In [1]: import numpy as np

In [2]: from numpy import linalg as LA

In [3]: np.set_printoptions(precision=2, suppress=True, linewidth=140, sign=" ")

In [4]: J = np.load("out3.npy")

In [5]: J
Out[5]: 
array([[  5,   7,   0,   1,   8,   3,   2,   5,   6,   4,   4,   2],
       [  6,   7,   0,   3,  17,   4,   4,  14,  13,   6,   8,   8],
       [ 14,  10,   0,  11,  24,   8,   6,  21,  17,  11,  14,  12],
       [ 20,  19,   0,  17,  32,   8,   8,  21,  26,  20,  16,  20],
       [ 28,  23,   1,  23,  32,  13,  16,  27,  32,  22,  22,  28],
       [ 35,  28,  10,  29,  36,  20,  25,  36,  38,  29,  27,  33],
       [ 36,  37,  18,  34,  36,  25,  27,  40,  41,  37,  32,  35],
       [ 38,  45,  26,  42,  43,  25,  35,  49,  50,  44,  33,  40],
       [ 44,  53,  34,  50,  46,  26,  38,  55,  52,  49,  41,  49],
       [ 53,  60,  41,  56,  49,  29,  42,  56,  56,  54,  42,  54],
       [ 56,  62,  45,  56,  57,  33,  49,  63,  57,  57,  43,  58],
       [ 56,  70,  47,  58,  66,  37,  54,  66,  57,  63,  52,  64],
       [ 65,  74,  52,  66,  74,  40,  56,  73,  57,  65,  53,  66]])

In [6]: x = np.array([9, 9, 3, 9, 8, 1, 0, 9, 0, 8, 3, 0])

In [7]: target = J @ x

In [8]: np.round(LA.lstsq(J, target)[0], 2) + 0
Out[8]: array([ 9.,  9.,  3.,  9.,  8.,  1.,  0.,  9.,  0.,  8.,  3.,  0.])

In [9]: rng = np.random.default_rng(66935)

In [10]: target = target + 0.05 * rng.normal(size=13)

In [11]: print(target)
[  272.98   481.97   834.    1164.98  1423.01  1803.03  2082.05  2464.    2829.    3127.09  3341.95  3615.98  3969.04]

In [12]: coef, *_ = LA.lstsq(J, target)

In [13]: print(coef)
[ 8.99  8.99  3.02  9.03  8.02  1.03 -0.01  8.96  0.03  7.96  3.02 -0.01]

In [14]: round(float(LA.norm(target - J @ coef)), 2)
Out[14]: 0.01

In [15]: np.round(J.T @ (target - J @ coef), 2) + 0
Out[15]: array([ 0.,  0.,  0.,  0.,  0.,  0.,  0.,  0.,  0.,  0.,  0.,  0.])

In [16]: [round(float(LA.norm(LA.solve(J.T @ J + lam * np.eye(12), J.T @ target))), 2) for lam in (0, 1, 10, 100)]
Out[16]: [21.69, 21.12, 20.23, 18.6]

In [17]: print(coef.round())
[ 9.  9.  3.  9.  8.  1. -0.  9.  0.  8.  3. -0.]
